$ python3 -q
>>> import numpy as np
>>> np.set_printoptions(suppress=True, linewidth=200)
>>> tidy = lambda a: np.round(a, 3) + 0
>>> arr = np.loadtxt("a.csv", delimiter=",")
>>> arr
array([[-13.,  34., -32.,  -1., -37.,  33., -22.,  42.,  29.,  31.],
       [ -5.,   6.,  24., -40., -60.,  -3., -37.,  28.,   4., -27.],
       [ 12., -28.,  26.,   2.,  28., -24.,  20., -34., -24., -22.],
       [ 14., -64.,  38.,  -9.,  19., -18.,  15.,  -2., -61., -10.],
       [  7.,  18., -13.,  19.,  -1.,  17.,  19., -16.,  18.,  20.],
       [ 18., -18.,  -6.,  42.,  59.,   0.,  54., -49., -14.,  22.],
       [ 17., -60.,  33.,  -5.,   6.,  -3.,  19.,   5., -58.,   6.]])
>>> # looks like rank 4
>>> np.argsort(-np.linalg.norm(arr, axis=0).round(6), kind="stable")[:3]
array([1, 4, 8])
>>> np.linalg.cond(arr) > 100
np.True_
>>> C2 = arr.T @ arr
>>> C2
array([[ 1196., -2922.,  1502.,   915.,  2540.,  -886.,  2349., -2031., -2651.,   -34.],
       [-2922., 10320., -6210.,   132., -5058.,  3414., -4260.,  2970.,  9642.,  1752.],
       [ 1502., -6210.,  5014., -1882.,  1051., -2756.,   962.,  -965., -5838., -2786.],
       [  915.,   132., -1882.,  3836.,  4751.,   539.,  3941., -3599.,   356.,  2369.],
       [ 2540., -5058.,  1051.,  4751.,  9632., -2090.,  7160., -7069., -4336.,   981.],
       [ -886.,  3414., -2756.,   539., -2090.,  2296., -1099.,  1867.,  3099.,  2134.],
       [ 2349., -4260.,   962.,  3941.,  7160., -1099.,  6116., -5525., -3697.,  1409.],
       [-2031.,  2970.,  -965., -3599., -7069.,  1867., -5525.,  6390.,  2376.,   -54.],
       [-2651.,  9642., -5838.,   356., -4336.,  3099., -3697.,  2376.,  9038.,  1633.],
       [  -34.,  1752., -2786.,  2369.,   981.,  2134.,  1409.,   -54.,  1633.,  3194.]])
>>> (arr @ arr.T).shape
(7, 7)
>>> np.trace(C2), (arr ** 2).sum()
(np.float64(57032.0), np.float64(57032.0))
>>> np.linalg.matrix_rank(C2)
np.int64(4)
